$ python -q
>>> import numpy as np
>>> np.set_printoptions(suppress=True, linewidth=100)
>>> rd = lambda a: np.round(a, 2) + 0
>>> W0 = np.minimum.outer(np.arange(1, 4), np.arange(1, 4)) * 3
>>> W0
array([[3, 3, 3],
       [3, 6, 6],
       [3, 6, 9]])
>>> vals, V = np.linalg.eigh(W0)
>>> x0 = np.array([1, 2, 2])
>>> (np.sign(V[:, -1].round(6)) == np.sign(V[0, -1].round(6))).astype(int)
array([1, 1, 1])
>>> rd(V * np.maximum(vals, 0) @ V.T)
array([[3., 3., 3.],
       [3., 6., 6.],
       [3., 6., 9.]])
>>> x0 @ W0 @ x0
np.int64(135)
>>> rd(V * np.abs(vals) @ V.T)
array([[3., 3., 3.],
       [3., 6., 6.],
       [3., 6., 9.]])
>>> np.abs(W0).sum(axis=1).max(), rd(np.abs(vals).max())
(np.int64(18), np.float64(15.15))
>>> G = W0.T @ W0
>>> rd(np.linalg.eigvalsh(G)[::-1])
array([229.42,   3.72,   0.85])
>>> G
array([[ 27,  45,  54],
       [ 45,  81,  99],
       [ 54,  99, 126]])
>>> (W0 @ W0.T).shape
(3, 3)
>>> np.diag(G)
array([ 27,  81, 126])
>>> rd(np.linalg.svd(W0, compute_uv=False) ** 2)
array([229.42,   3.72,   0.85])
>>> np.linalg.matrix_rank(G)
np.int64(3)
>>> Y = np.linalg.inv(W0)
>>> print((np.abs(Y) > 1e-9).astype(int))
[[1 1 0]
 [1 1 1]
 [0 1 1]]
>>> rd(W0 @ Y)
array([[1., 0., 0.],
       [0., 1., 0.],
       [0., 0., 1.]])
>>> rd(np.linalg.slogdet(W0)[0])
np.float64(1.0)
>>> rd(Y)
array([[ 0.67, -0.33,  0.  ],
       [-0.33,  0.67, -0.33],
       [ 0.  , -0.33,  0.33]])
>>> print(rd(np.linalg.det(W0) * Y))
[[18. -9.  0.]
 [-9. 18. -9.]
 [ 0. -9.  9.]]
>>> rd(np.linalg.det(W0) * np.linalg.det(Y))
np.float64(1.0)
>>> rd(np.linalg.cond(W0))
np.float64(16.39)
>>> Y = np.array([[3, 5], [8, 3]])
>>> cent = np.kron(Y, W0)
>>> cent
array([[ 9,  9,  9, 15, 15, 15],
       [ 9, 18, 18, 15, 30, 30],
       [ 9, 18, 27, 15, 30, 45],
       [24, 24, 24,  9,  9,  9],
       [24, 48, 48,  9, 18, 18],
       [24, 48, 72,  9, 18, 27]])
>>> vals, V = np.linalg.eigh(W0)
>>> rd(np.linalg.svd(W0, compute_uv=False))
array([15.15,  1.93,  0.92])
>>> np.unique(vals.round(6) + 0, return_counts=True)[1]
array([1, 1, 1])
>>> rd(V.T @ V)
array([[1., 0., 0.],
       [0., 1., 0.],
       [0., 0., 1.]])
>>> rd(np.linalg.eigvalsh(W0 + 3 * np.eye(3)))
array([ 3.92,  4.93, 18.15])
>>> rd(V.T @ W0 @ V)
array([[ 0.92,  0.  ,  0.  ],
       [ 0.  ,  1.93,  0.  ],
       [ 0.  ,  0.  , 15.15]])
>>> F = np.diag(np.array([0, 1, 0])) + -1 * np.eye(3, k=1) + -1 * np.eye(3, k=-1)
>>> F
array([[ 0., -1.,  0.],
       [-1.,  1., -1.],
       [ 0., -1.,  0.]])
>>> # looks like rank 2
>>> rd(np.sort(np.abs(np.linalg.eigvals(F))))
array([0., 1., 2.])
>>> (F + F.T) / 2
array([[ 0., -1.,  0.],
       [-1.,  1., -1.],
       [ 0., -1.,  0.]])
>>> np.trace(F)
np.float64(1.0)
>>> F @ F
array([[ 1., -1.,  1.],
       [-1.,  3., -1.],
       [ 1., -1.,  1.]])
>>> (F - F.T) / 2
array([[0., 0., 0.],
       [0., 0., 0.],
       [0., 0., 0.]])
>>> rd(np.abs(np.linalg.eigvals(F)).max())
np.float64(2.0)
>>> left, sv, vt = np.linalg.svd(F)
>>> V = vt[:(sv > 1e-8).sum()]
>>> rng = np.random.default_rng(91514)
>>> x0 = F[1] + 3 * F[2] + rng.integers(2) * np.eye(3)[2]
>>> x0
array([-1., -2.,  0.])
>>> rd(np.diag(V.T @ V))
array([0.5, 1. , 0.5])
>>> rd(np.linalg.norm(x0 - V.T @ V @ x0))
np.float64(0.71)
>>> A = np.array([[-3, 0, 0, 0], [0, -1, 0, 0], [0, 0, 3, 0], [0, 0, 0, 1]])
>>> np.all(np.linalg.eigvalsh(A) > 0)
np.False_
>>> A @ A.T
array([[9, 0, 0, 0],
       [0, 1, 0, 0],
       [0, 0, 9, 0],
       [0, 0, 0, 1]])
>>> print(rd(np.linalg.norm(A, axis=0)))
[3. 1. 3. 1.]
>>> A[:, 0] @ A[:, 3]
np.int64(0)
>>> print(rd(np.linalg.eigvals(A).sum().real))
0.0
>>> rd(np.linalg.det(A[::-1]))
np.float64(9.0)
>>> np.kron(np.eye(2, dtype=int), A)
array([[-3,  0,  0,  0,  0,  0,  0,  0],
       [ 0, -1,  0,  0,  0,  0,  0,  0],
       [ 0,  0,  3,  0,  0,  0,  0,  0],
       [ 0,  0,  0,  1,  0,  0,  0,  0],
       [ 0,  0,  0,  0, -3,  0,  0,  0],
       [ 0,  0,  0,  0,  0, -1,  0,  0],
       [ 0,  0,  0,  0,  0,  0,  3,  0],
       [ 0,  0,  0,  0,  0,  0,  0,  1]])
>>> Y = np.linalg.inv(A)
>>> rd(np.linalg.cond(A))
np.float64(3.0)
>>> rd(np.linalg.det(A) * np.linalg.det(Y))
np.float64(1.0)
>>> rd(Y)
array([[-0.33,  0.  ,  0.  ,  0.  ],
       [ 0.  , -1.  ,  0.  ,  0.  ],
       [ 0.  ,  0.  ,  0.33,  0.  ],
       [ 0.  ,  0.  ,  0.  ,  1.  ]])
>>> np.allclose(Y, A.T)
False
>>> m1 = np.load("w.npy")
>>> print(m1)
[[ 4 -1  1  5]
 [ 0 -5 -3  1]]
>>> Y = np.array([[-1, 2], [-1, 2]])
>>> cent = np.kron(Y, m1)
>>> cent.shape
(4, 8)
>>> K = np.load("out10.npy")
>>> K
array([[-11.67,  -5.85, -12.95],
       [ -2.54,  -1.32,  -2.78],
       [  6.31,   3.03,   7.09],
       [ -7.52,  -3.79,  -8.39],
       [  0.69,   0.29,   0.84],
       [ -7.04,  -3.55,  -8.2 ],
       [ -1.03,  -0.59,  -1.1 ],
       [ -4.99,  -2.43,  -5.69],
       [ -6.63,  -3.44,  -7.29],
       [ -4.41,  -2.29,  -5.02]])
>>> Ac = K - K.mean(axis=0)
>>> V = np.linalg.svd(Ac)[2][:1]
>>> Y = Ac - Ac @ V.T @ V
>>> np.linalg.norm(Y, axis=1).round(6).argmax()
np.int64(5)
>>> rd(np.linalg.norm(Y) / np.linalg.norm(Ac))
np.float64(0.01)
>>> q, r_ = np.linalg.qr(K)
>>> print(rd(np.abs(np.diag(r_))))
[19.45  0.23  0.39]
>>> print(rd(abs(r_[0, 0])), rd(np.linalg.norm(K[:, 0])))
19.45 19.45
>>> np.allclose(r_.T @ r_, K.T @ K)
True
>>> rd(q.T @ q)
array([[1., 0., 0.],
       [0., 1., 0.],
       [0., 0., 1.]])
>>> G = np.cov(K, rowvar=False)
>>> rd(np.median(K, axis=0))
array([-4.7 , -2.36, -5.36])
>>> rd(np.polyfit(K[:, 2], K[:, 1], 1))
array([ 0.44, -0.08])
>>> print(rd(np.linalg.eigvalsh(G)[::-1]))
[63.35  0.01  0.  ]
>>> rd(np.linalg.norm(K, 2) / np.linalg.norm(K))
np.float64(1.0)
>>> round(np.log10(np.linalg.cond(K)))
2
>>> X = np.load("block17.npy")
>>> X
array([[ 2,  0,  0,  0],
       [ 2, -2,  0,  0],
       [ 0,  2,  1,  0],
       [-2,  2, -2,  0]])
>>> # looks like rank 3
>>> x0 = np.array([9, 9, -4, 3])
>>> (X * x0).sum(axis=1)
array([18,  0, 14,  8])
>>> np.einsum("ij,j->i", X, x0)
array([18,  0, 14,  8])
>>> X * x0
array([[ 18,   0,   0,   0],
       [ 18, -18,   0,   0],
       [  0,  18,  -4,   0],
       [-18,  18,   8,   0]])
>>> X @ (2 * x0)
array([36,  0, 28, 16])
>>> np.linalg.norm(X @ x0) <= np.linalg.norm(X, 2) * np.linalg.norm(x0) + 1e-9
np.True_
>>> np.sign((X @ x0).round(6))
array([1, 0, 1, 1])
>>> M = np.eye(3, dtype=int)[rng.permutation(3)]
>>> M
array([[0, 0, 1],
       [0, 1, 0],
       [1, 0, 0]])
>>> G = M.T @ M
>>> rd(np.linalg.svd(M, compute_uv=False) ** 2)
array([1., 1., 1.])
>>> np.trace(G), (M ** 2).sum()
(np.int64(3), np.int64(3))
>>> (M @ M.T).shape
(3, 3)
>>> rd(np.linalg.eigvalsh(G)[::-1])
array([1., 1., 1.])
>>> E = np.array([[0.1, -0.4, 0.3],
...     [-0.5, 0.8, -0.5],
...     [-1.0, 0.7, 1.4],
...     [-0.8, 0.8, 0.5],
...     [-1.0, -2.6, 0.8],
...     [1.8, -0.4, 0.6],
...     [0.2, 0.8, 0.0],
...     [2.2, 0.1, 0.9],
...     [-1.2, 0.4, -0.7],
...     [0.4, 0.2, -0.6],
...     [-0.9, 0.2, 0.0],
...     [0.1, 0.7, 0.7],
...     [1.5, -10.0, -10.0],
...     [0.4, 0.1, -0.9],
...     [0.3, -1.0, 0.8],
...     [-0.5, -0.7, -0.2],
...     [-0.1, 1.0, 0.2],
...     [0.0, -2.0, 1.7],
...     [-0.4, 1.7, 0.6]])
>>> labels = E[:, 1] > np.median(E[:, 1])
>>> r0 = E[labels].mean(axis=0) - E[~labels].mean(axis=0)
>>> print(np.argsort(-np.abs(r0).round(6), kind="stable"))
[1 2 0]
>>> rd(r0)
array([-0.85,  2.36,  0.87])
>>> labels = K[:, 0] > np.median(K[:, 0])
>>> r0 = K[labels].mean(axis=0) - K[~labels].mean(axis=0)
>>> ((K - K.mean(axis=0)) @ r0 > 0).astype(int)
array([0, 1, 1, 0, 1, 0, 1, 0, 0, 0])
>>> rd(r0)
array([7.37, 3.64, 8.31])
>>> x0 = np.array([4, 1, 2])
>>> y = E @ x0
>>> rd(y)
array([  0.6,  -2.2,  -0.5,  -1.4,  -5. ,   8. ,   1.6,  10.7,  -5.8,   0.6,  -3.4,   2.5, -24. ,
        -0.1,   1.8,  -3.1,   1. ,   1.4,   1.3])
>>> print(rd(np.linalg.pinv(E) @ E))
[[1. 0. 0.]
 [0. 1. 0.]
 [0. 0. 1.]]
>>> y = y + 0.1 * rng.normal(size=19)
>>> rd(y)
array([  0.7 ,  -2.37,  -0.41,  -1.25,  -5.06,   7.99,   1.6 ,  10.71,  -6.  ,   0.61,  -3.33,
         2.28, -23.95,  -0.02,   1.72,  -2.99,   1.12,   1.32,   1.25])
>>> beta, *_ = np.linalg.lstsq(E, y)
>>> rd(np.linalg.norm(y - E @ beta))
np.float64(0.47)
>>> beta.round()
array([4., 1., 2.])
>>> print(rd(beta))
[4.01 1.   1.99]
